$ python -q
>>> import numpy as np
>>> import numpy.linalg as la
>>> np.set_printoptions(suppress=True, linewidth=100)
>>> tidy = lambda a: np.round(a, 1) + 0
>>> X = np.array([[0, 0, 1, 0, 0, 0],
...     [1, 0, 0, 0, 0, 0],
...     [0, 0, 0, 0, 1, 0],
...     [0, 0, 0, 1, 0, 0],
...     [0, 0, 0, 0, 0, 1],
...     [0, 1, 0, 0, 0, 0]])
>>> X
array([[0, 0, 1, 0, 0, 0],
       [1, 0, 0, 0, 0, 0],
       [0, 0, 0, 0, 1, 0],
       [0, 0, 0, 1, 0, 0],
       [0, 0, 0, 0, 0, 1],
       [0, 1, 0, 0, 0, 0]])
>>> print(tidy(la.pinv(X)))
[[0. 1. 0. 0. 0. 0.]
 [0. 0. 0. 0. 0. 1.]
 [1. 0. 0. 0. 0. 0.]
 [0. 0. 0. 1. 0. 0.]
 [0. 0. 1. 0. 0. 0.]
 [0. 0. 0. 0. 1. 0.]]
>>> print(X.T @ X)
[[1 0 0 0 0 0]
 [0 1 0 0 0 0]
 [0 0 1 0 0 0]
 [0 0 0 1 0 0]
 [0 0 0 0 1 0]
 [0 0 0 0 0 1]]
>>> u, r1 = X[5], X[1]
>>> print(u @ r1)
0
>>> p = (u @ r1) / (u @ u) * u
>>> print(p)
[0. 0. 0. 0. 0. 0.]
>>> (r1 - p) @ u
np.float64(0.0)
>>> F = np.loadtxt("block18.csv", delimiter=",")
>>> F
array([[0., 3., 4., 6., 1., 8., 3., 3., 4., 3.],
       [0., 0., 4., 5., 1., 7., 5., 0., 1., 1.],
       [0., 0., 0., 8., 8., 7., 5., 2., 6., 7.],
       [0., 0., 0., 0., 9., 8., 2., 0., 6., 2.],
       [0., 0., 0., 0., 0., 4., 9., 6., 1., 4.],
       [0., 0., 0., 0., 0., 0., 7., 2., 1., 9.],
       [0., 0., 0., 0., 0., 0., 0., 9., 2., 0.],
       [0., 0., 0., 0., 0., 0., 0., 0., 4., 2.],
       [0., 0., 0., 0., 0., 0., 0., 0., 0., 4.],
       [0., 0., 0., 0., 0., 0., 0., 0., 0., 0.]])
>>> tidy(np.trace(la.pinv(F) @ F))
np.float64(9.0)
>>> np.abs(np.diag(la.qr(F)[1])) > 1e-9
array([False, False, False, False, False, False, False, False, False, False])
>>> la.lstsq(F[:-1].T, F[-1])[2]
np.int32(9)
>>> try:
...     la.inv(F)
... except la.LinAlgError as e:
...     print("failed:", e)
... 
failed: Singular matrix
>>> data = np.loadtxt("out8.csv", delimiter=",")
>>> data
array([[-2., -1.,  1.,  2., -2., -1., -2.,  2., -2., -2., -1., -1.,  0.],
       [-2., -1.,  1.,  2., -2., -1., -2.,  2., -2., -2., -1., -1.,  0.],
       [ 0., -2.,  2.,  1., -2., -2., -2.,  0.,  0., -1.,  0.,  1., -1.],
       [ 0., -2.,  1.,  1.,  1., -2., -1.,  0.,  1.,  2.,  2.,  1.,  0.],
       [-1.,  0.,  2., -1., -2.,  2.,  0.,  2.,  1., -2.,  0., -1., -1.],
       [ 2.,  0.,  0., -2.,  0.,  0.,  1.,  0.,  0.,  2.,  1., -2., -1.]])
>>> data[3] @ data[4]
np.float64(-9.0)
>>> tidy(la.norm(data) ** 2 / la.norm(data, 2) ** 2)
np.float64(1.8)
>>> tidy(la.norm(data, axis=0))
array([3.6, 3.2, 3.3, 3.9, 4.1, 3.7, 3.7, 3.5, 3.2, 4.6, 2.6, 3. , 1.7])
>>> print(tidy(la.norm(data[3], 1)), tidy(la.norm(data[3], np.inf)))
14.0 2.0
>>> tidy(la.norm(data, "nuc"))
np.float64(25.1)
>>> rk = la.matrix_rank(data)
>>> rk
np.int64(5)
>>> ns = la.svd(data)[2][rk:].T
>>> ns.shape
(13, 8)
>>> la.matrix_rank(data.T @ data), la.matrix_rank(data @ data.T)
(np.int64(5), np.int64(5))
>>> [int(la.matrix_rank(np.delete(data, i, axis=0))) for i in range(6)]
[5, 5, 4, 4, 4, 4]
>>> [int(la.matrix_rank(data[:, :j + 1])) for j in range(13)]
[1, 2, 3, 4, 5, 5, 5, 5, 5, 5, 5, 5, 5]
>>> print(np.allclose(data @ ns, 0))
True
>>> left, sv = la.svd(data)
Traceback (most recent call last):
  File "<python-input-34>", line 1, in <module>
    left, sv = la.svd(data)
    ^^^^^^^^
ValueError: too many values to unpack (expected 2)
>>> left, sv, vt = la.svd(data, full_matrices=False)
>>> tidy(np.abs(vt[0]))
array([0.3, 0.2, 0.3, 0.3, 0.4, 0.2, 0.4, 0.3, 0.2, 0.4, 0.2, 0.1, 0. ])
>>> tidy(np.sqrt((sv ** 2).sum())), tidy(la.norm(data))
(np.float64(12.5), np.float64(12.5))
>>> print(np.allclose(left * sv @ vt, data))
True
>>> left.shape, sv.shape, vt.shape
((6, 6), (6,), (6, 13))
>>> tidy(sv)
array([9.3, 5.9, 4.4, 3.2, 2.3, 0. ])
>>> tidy(left.T @ data @ vt.T)
array([[9.3, 0. , 0. , 0. , 0. , 0. ],
       [0. , 5.9, 0. , 0. , 0. , 0. ],
       [0. , 0. , 4.4, 0. , 0. , 0. ],
       [0. , 0. , 0. , 3.2, 0. , 0. ],
       [0. , 0. , 0. , 0. , 2.3, 0. ],
       [0. , 0. , 0. , 0. , 0. , 0. ]])
>>> tidy(np.cumsum(sv ** 2) / np.sum(sv ** 2))
array([0.6, 0.8, 0.9, 1. , 1. , 1. ])
>>> feats = np.load("run4.npy")
>>> print(feats)
[[-0.4  0.4 -1.3  0.2]
 [-0.3 -1.1  1.2  1.1]
 [-2.1 -0.9  0.8  0.2]
 [ 1.2  1.1 -0.9 -0.7]
 [ 4.5  7.5 -3.   0. ]
 [ 0.2  0.6 -1.  -2.2]
 [-0.3  0.9  0.5 -0.9]
 [ 0.6 -1.   0.1 -0.9]
 [ 2.4 -0.9  0.7 -1.6]
 [-0.2 -0.4  0.1  1.5]
 [ 0.7 -0.4 -1.  -1.4]
 [ 0.   1.1  1.2  0.4]
 [ 0.1  0.1 -0.9  0.8]
 [-1.4 -0.8  0.2 -2.3]
 [ 0.9  0.6  0.1 -0.2]
 [ 0.  -1.4  1.5 -1.4]
 [ 0.4 -0.3 -1.4  0.5]
 [ 0.2  0.2  0.8  1.5]
 [-1.7  1.  -0.9 -1.5]
 [-1.2 -0.6 -0.2 -0.4]
 [ 1.3  0.3  1.  -0.6]
 [ 0.7  0.  -1.5 -0.6]
 [-0.2 -1.4  0.6 -0.2]
 [ 0.2  0.7 -0.3  1.4]
 [-0.1  0.   2.  -0.5]
 [-0.9  1.7 -0.6 -0.8]
 [ 1.   0.  -0.5 -0.7]
 [-0.1 -0.6 -1.6  0.9]
 [-0.1  0.5  0.1 -1.3]
 [-2.2 -0.7  0.3  0.6]
 [ 0.5 -0.6  0.   0.5]
 [ 0.7  1.1 -1.6 -0.8]
 [ 1.2  1.   3.1 -1.1]
 [ 0.5 -1.1  0.2  0.1]
 [ 1.  -0.3 -1.  -1.5]
 [ 1.5  0.6 -1.6 -0.9]
 [ 0.3  0.1 -0.7  0.7]
 [ 0.  -0.4 -0.7 -0.6]
 [-1.2  0.8 -0.6  0.5]
 [ 0.6  0.4 -0.4  0.2]
 [-0.5  0.3 -0.1 -0.3]
 [-0.9  0.3 -0.8  0. ]
 [-1.6 -0.5 -0.3  0.2]]
>>> other = feats / la.norm(feats, axis=1)
Traceback (most recent call last):
  File "<python-input-45>", line 1, in <module>
    other = feats / la.norm(feats, axis=1)
            ~~~~~~^~~~~~~~~~~~~~~~~~~~~~~~
ValueError: operands could not be broadcast together with shapes (43,4) (43,) 
>>> other = feats / la.norm(feats, axis=1, keepdims=True)
>>> gram = other @ other.T
>>> (gram - 2 * np.eye(43)).round(6).argmax(axis=1)
array([41,  9, 29, 35,  3, 28, 28,  8,  7, 17, 34, 32, 36, 19,  3, 22, 27,  9, 40, 42, 32, 35, 15,
       36, 32, 40, 34, 16,  5,  2, 33, 35, 24, 30, 10,  3, 12, 10, 41,  4, 18, 38, 29])
>>> tidy(gram[6])
array([-0.2, -0.5,  0. ,  0.3,  0.3,  0.6,  1. , -0.1,  0.1, -0.7,  0.1,  0.5, -0.7,  0.5,  0.3,
        0.2, -0.7, -0.3,  0.6,  0. ,  0.4, -0.2, -0.3, -0.4,  0.5,  0.7,  0. , -0.8,  0.9, -0.1,
       -0.9,  0.2,  0.6, -0.7,  0.1,  0. , -0.7, -0.1,  0.1, -0.2,  0.7,  0.1, -0.1])
>>> tidy(la.norm(other, axis=1))
array([1., 1., 1., 1., 1., 1., 1., 1., 1., 1., 1., 1., 1., 1., 1., 1., 1., 1., 1., 1., 1., 1., 1.,
       1., 1., 1., 1., 1., 1., 1., 1., 1., 1., 1., 1., 1., 1., 1., 1., 1., 1., 1., 1.])
>>> feats @ feats
Traceback (most recent call last):
  File "<python-input-51>", line 1, in <module>
    feats @ feats
    ~~~~~~^~~~~~~
ValueError: matmul: Input operand 1 has a mismatch in its core dimension 0, with gufunc signature (n?,k),(k,m?)->(n?,m?) (size 43 is different from 4)
>>> gram = feats.T @ feats
>>> np.allclose(gram, gram.T)
True
>>> tidy(la.eigvalsh(gram)[::-1])
array([123.7,  45.6,  38.7,  28.1])
>>> tidy(np.diag(gram))
array([60.6, 80.8, 53.3, 41.4])
>>> la.matrix_rank(gram)
np.int64(4)
>>> mat = np.maximum(np.array([[1],
...     [-2],
...     [2],
...     [-2],
...     [1],
...     [-2],
...     [2],
...     [2],
...     [3],
...     [2],
...     [-1],
...     [0],
...     [1],
...     [-3],
...     [3],
...     [-2],
...     [-3],
...     [-1],
...     [3],
...     [0],
...     [0],
...     [0],
...     [2],
...     [-2],
...     [0],
...     [-3],
...     [-3],
...     [-2],
...     [-1],
...     [2],
...     [-3],
...     [-2],
...     [3],
...     [0],
...     [3],
...     [1],
...     [-2],
...     [-2],
...     [3],
...     [-1],
...     [0],
...     [3],
...     [-3]]) @ np.array([[0, 0, 2, 1, 2, 0]]) + np.array([2, 0, -3, -2, -2, 0]), 0)
>>> print(mat)
[[2 0 0 0 0 0]
 [2 0 0 0 0 0]
 [2 0 1 0 2 0]
 [2 0 0 0 0 0]
 [2 0 0 0 0 0]
 [2 0 0 0 0 0]
 [2 0 1 0 2 0]
 [2 0 1 0 2 0]
 [2 0 3 1 4 0]
 [2 0 1 0 2 0]
 [2 0 0 0 0 0]
 [2 0 0 0 0 0]
 [2 0 0 0 0 0]
 [2 0 0 0 0 0]
 [2 0 3 1 4 0]
 [2 0 0 0 0 0]
 [2 0 0 0 0 0]
 [2 0 0 0 0 0]
 [2 0 3 1 4 0]
 [2 0 0 0 0 0]
 [2 0 0 0 0 0]
 [2 0 0 0 0 0]
 [2 0 1 0 2 0]
 [2 0 0 0 0 0]
 [2 0 0 0 0 0]
 [2 0 0 0 0 0]
 [2 0 0 0 0 0]
 [2 0 0 0 0 0]
 [2 0 0 0 0 0]
 [2 0 1 0 2 0]
 [2 0 0 0 0 0]
 [2 0 0 0 0 0]
 [2 0 3 1 4 0]
 [2 0 0 0 0 0]
 [2 0 3 1 4 0]
 [2 0 0 0 0 0]
 [2 0 0 0 0 0]
 [2 0 0 0 0 0]
 [2 0 3 1 4 0]
 [2 0 0 0 0 0]
 [2 0 0 0 0 0]
 [2 0 3 1 4 0]
 [2 0 0 0 0 0]]
>>> left, sv, vt = la.svd(mat)
>>> evecs = vt[:(sv > 1e-8).sum()]
>>> rng = np.random.default_rng(6)
>>> x = mat[17] + -3 * mat[39] + rng.integers(2) * np.eye(6)[1]
>>> x
array([-4.,  0.,  0.,  0.,  0.,  0.])
>>> np.allclose(evecs.T @ evecs @ x, x)
True
>>> la.matrix_rank(np.vstack([mat, x]))
np.int64(3)
>>> tidy(np.diag(evecs.T @ evecs))
array([1. , 0. , 0.6, 0.6, 0.9, 0. ])
